% python3 -q
>>> import numpy as np
>>> import numpy.linalg as la
>>> np.set_printoptions(precision=1, suppress=True, linewidth=160)
>>> m1 = np.load("m.npy")
>>> print(m1)
[[ 0 -1  0  0  0  0  0]
 [ 0  0  0  0  0  0  0]
 [ 2  0  0  0  0  0  0]
 [ 0  0  0  2  0  2  0]
 [ 1  0  0  0  0  0  0]
 [ 0  1  0 -1  0  0  0]
 [ 0  2  0  0  0  0  2]]
>>> # columns 2 and 4 are equal
>>> left, s, Vt = la.svd(m1)
>>> print(np.argmax(s[:-1] / (s[1:] + 1e-6)) + 1)
5
>>> M2 = left[:, :5] @ np.diag(s[:5]) @ Vt[:5]
>>> la.matrix_rank(m1, rtol=0.05)
np.int64(5)
>>> M2.round(1) + 0
array([[ 0., -1.,  0.,  0.,  0.,  0.,  0.],
       [ 0.,  0.,  0.,  0.,  0.,  0.,  0.],
       [ 2.,  0.,  0.,  0.,  0.,  0.,  0.],
       [ 0.,  0.,  0.,  2.,  0.,  2.,  0.],
       [ 1.,  0.,  0.,  0.,  0.,  0.,  0.],
       [ 0.,  1.,  0., -1.,  0.,  0.,  0.],
       [ 0.,  2.,  0.,  0.,  0.,  0.,  2.]])
>>> np.round(la.norm(m1 - M2, 2), 1), round(float(s[5]), 1)
(np.float64(0.0), 0.0)
>>> x = np.array([1, 3, -1, -1, 2, 1, 1])
>>> a = np.maximum(m1 @ x, 0)
>>> np.flatnonzero(a > 1e-9)
array([2, 4, 5, 6])
>>> m1.T @ a
array([ 5, 20,  0, -4,  0,  0, 16])
>>> np.maximum(m1 @ x, 0) - np.maximum(-m1 @ x, 0)
array([-3,  0,  2,  0,  1,  4,  8])
>>> np.tanh(m1 @ x)
array([-1. ,  0. ,  1. ,  0. ,  0.8,  1. ,  1. ])
>>> X = np.load("sample8.npy")
>>> X
array([[0.7, 0. , 0. , 0.3, 0. , 0. ],
       [0.2, 0.4, 0. , 0. , 0.2, 0.2],
       [0. , 0. , 0.5, 0.2, 0.2, 0. ],
       [0. , 0. , 0. , 0.5, 0.5, 0. ],
       [0. , 0. , 0.5, 0. , 0.5, 0. ],
       [0.2, 0. , 0.2, 0. , 0.2, 0.2]])
>>> # row-stochastic, so 1 is an eigenvalue
>>> print(X.sum(axis=1))
[1. 1. 1. 1. 1. 1.]
>>> np.sort(np.abs(la.eigvals(X)))[::-1]
array([1. , 0.7, 0.4, 0.4, 0.4, 0.2])
>>> print(X @ np.ones(6))
[1. 1. 1. 1. 1. 1.]
>>> pr = np.eye(6)[4]
>>> for _ in range(3):
...     pr = pr @ X
...     print(pr.round(1))
... 
[0.  0.  0.5 0.  0.5 0. ]
[0.  0.  0.5 0.1 0.4 0. ]
[0.  0.  0.4 0.2 0.4 0. ]
>>> r0 = np.array([5, 3, 4, -5, 5, -1])
>>> M2 = X + np.outer(r0, np.eye(6)[1])
>>> la.matrix_rank(la.inv(M2) - la.inv(X), tol=1e-8)
np.int64(1)
>>> la.matrix_rank(M2 - X)
np.int64(1)
>>> round(float(la.det(M2) / la.det(X)), 1), np.round(1 + la.solve(X, r0)[1], 1)
(17.0, np.float64(17.0))
>>> M2 = la.inv(X)
>>> print(np.round(la.det(X) * la.det(M2), 1))
1.0
>>> np.round(la.det(X) * M2, 1) + 0
array([[0., 0., 0., 0., 0., 0.],
       [0., 0., 0., 0., 0., 0.],
       [0., 0., 0., 0., 0., 0.],
       [0., 0., 0., 0., 0., 0.],
       [0., 0., 0., 0., 0., 0.],
       [0., 0., 0., 0., 0., 0.]])
>>> rng = np.random.default_rng(79715)
>>> labels = rng.permutation(7)
>>> print(labels)
[4 6 3 2 0 1 5]
>>> M2 = m1[labels][:, labels]
>>> M2
array([[ 0,  0,  0,  0,  1,  0,  0],
       [ 0,  2,  0,  0,  0,  2,  0],
       [ 0,  0,  2,  0,  0,  0,  2],
       [ 0,  0,  0,  0,  2,  0,  0],
       [ 0,  0,  0,  0,  0, -1,  0],
       [ 0,  0,  0,  0,  0,  0,  0],
       [ 0,  0, -1,  0,  0,  1,  0]])
>>> np.diag(M2)
array([0, 2, 2, 0, 0, 0, 0])
>>> print(np.trace(M2))
4
>>> np.sort(np.abs(la.eigvals(M2)))
array([0. , 0. , 0. , 0. , 1.4, 1.4, 2. ])
>>> round(la.det(M2), 1), round(float(la.det(m1[labels])), 1)
(np.float64(0.0), 0.0)
>>> labels = rng.permutation(6)
>>> labels
array([5, 1, 2, 4, 3, 0])
>>> M2 = X[labels][:, labels]
>>> round(np.trace(M2), 1)
np.float64(2.8)
>>> M2
array([[0.2, 0. , 0.2, 0.2, 0. , 0.2],
       [0.2, 0.4, 0. , 0.2, 0. , 0.2],
       [0. , 0. , 0.5, 0.2, 0.2, 0. ],
       [0. , 0. , 0.5, 0.5, 0. , 0. ],
       [0. , 0. , 0. , 0.5, 0.5, 0. ],
       [0. , 0. , 0. , 0. , 0.3, 0.7]])
>>> M = 4 * np.eye(5) + np.ones((5, 5))
>>> M
array([[5., 1., 1., 1., 1.],
       [1., 5., 1., 1., 1.],
       [1., 1., 5., 1., 1.],
       [1., 1., 1., 5., 1.],
       [1., 1., 1., 1., 5.]])
>>> # symmetric, so the eigenvalues are real
>>> M2 = M / la.norm(M, axis=1, keepdims=True)
>>> C2 = M2 @ M2.T
>>> np.round(np.degrees(np.arccos(np.clip(C2[2, 1], -1, 1))), 1)
np.float64(63.4)
>>> (np.abs(C2) > 0.9).astype(int)
array([[1, 0, 0, 0, 0],
       [0, 1, 0, 0, 0],
       [0, 0, 1, 0, 0],
       [0, 0, 0, 1, 0],
       [0, 0, 0, 0, 1]])
>>> (C2 - 2 * np.eye(5)).round(6).argmax(axis=1)
array([1, 0, 0, 0, 0])
>>> np.argwhere(np.triu(np.abs(C2) > 0.95, 1))
array([], shape=(0, 2), dtype=int64)
>>> print(la.norm(M2, axis=1))
[1. 1. 1. 1. 1.]
